$ python3 -q
>>> import numpy as np
>>> from numpy import linalg as LA
>>> np.set_printoptions(precision=3, suppress=True, linewidth=140)
>>> def rnd(a):
...     return np.round(a, 3) + 0
... 
>>> W0 = np.load("arr.npy")
>>> W0
array([[3, 0, 0, 0],
       [2, 1, 0, 0],
       [0, 0, 3, 0],
       [0, 0, 2, 1]])
>>> th = np.radians(45)
>>> R = np.eye(4)
>>> R[1, 1] = R[0, 0] = np.cos(th)
>>> R[1, 0], R[0, 1] = -np.sin(th), np.sin(th)
>>> rnd(R)
array([[ 0.707,  0.707,  0.   ,  0.   ],
       [-0.707,  0.707,  0.   ,  0.   ],
       [ 0.   ,  0.   ,  1.   ,  0.   ],
       [ 0.   ,  0.   ,  0.   ,  1.   ]])
>>> M2 = W0 @ R.T
>>> rnd(LA.svd(W0, compute_uv=False)), rnd(LA.svd(M2, compute_uv=False))
(array([3.65 , 3.65 , 0.822, 0.822]), array([3.65 , 3.65 , 0.822, 0.822]))
>>> rnd(M2)
array([[ 2.121, -2.121,  0.   ,  0.   ],
       [ 2.121, -0.707,  0.   ,  0.   ],
       [ 0.   ,  0.   ,  3.   ,  0.   ],
       [ 0.   ,  0.   ,  2.   ,  1.   ]])
>>> rnd(LA.det(M2))
np.float64(9.0)
>>> (M2 != 0).astype(int)
array([[1, 1, 0, 0],
       [1, 1, 0, 0],
       [0, 0, 1, 0],
       [0, 0, 1, 1]])
>>> (LA.matrix_power((M2 != 0) + (M2.T != 0) + np.eye(4), 4) > 0).astype(int)
array([[1, 1, 0, 0],
       [1, 1, 0, 0],
       [0, 0, 1, 1],
       [0, 0, 1, 1]])
>>> W0 - W0[0]
array([[ 0,  0,  0,  0],
       [-1,  1,  0,  0],
       [-3,  0,  3,  0],
       [-3,  0,  2,  1]])
>>> rnd(LA.norm(W0))
np.float64(5.292)
>>> W0.shape
(4, 4)
>>> np.diff(W0, axis=0)
array([[-1,  1,  0,  0],
       [-2, -1,  3,  0],
       [ 0,  0, -1,  1]])
>>> np.count_nonzero(W0)
np.int64(6)
>>> W0.sum(axis=0)
array([5, 1, 5, 1])
>>> vec = np.array([1, 1, 0, 0])
>>> W0 @ (2 * vec)
array([6, 6, 0, 0])
>>> W0 @ np.ones(4)
array([3., 3., 3., 3.])
>>> (W0 @ vec).argmax()
np.int64(0)
>>> np.sign((W0 @ vec).round(6))
array([1, 1, 0, 0])
>>> C = np.sign(np.array([[3, 3, 2, 1], [1, 1, 0, 1], [3, 0, 2, 3], [3, 3, 1, 2]]))
>>> M2 = (np.tril(C, -1) + np.eye(4)) @ (np.triu(C, 1) + np.eye(4))
>>> evals = np.array([1, -1, 1, 2])
>>> X = np.rint(M2 * evals @ LA.inv(M2)) + 0
>>> X
array([[  6.,  -5.,  -3.,   3.],
       [ 10.,  -9.,  -6.,   6.],
       [  6.,  -6.,  -3.,   4.],
       [ 12., -12.,  -8.,   9.]])
>>> rng = np.random.default_rng(777)
>>> idx = rng.permutation(4)
>>> idx
array([1, 3, 0, 2])
>>> M2 = X[idx][:, idx]
>>> M2
array([[ -9.,   6.,  10.,  -6.],
       [-12.,   9.,  12.,  -8.],
       [ -5.,   3.,   6.,  -3.],
       [ -6.,   4.,   6.,  -3.]])
>>> rnd(LA.det(M2)), rnd(LA.det(X[idx]))
(np.float64(-2.0), np.float64(2.0))
>>> np.trace(M2)
np.float64(3.0)
>>> np.allclose(M2, X)
False
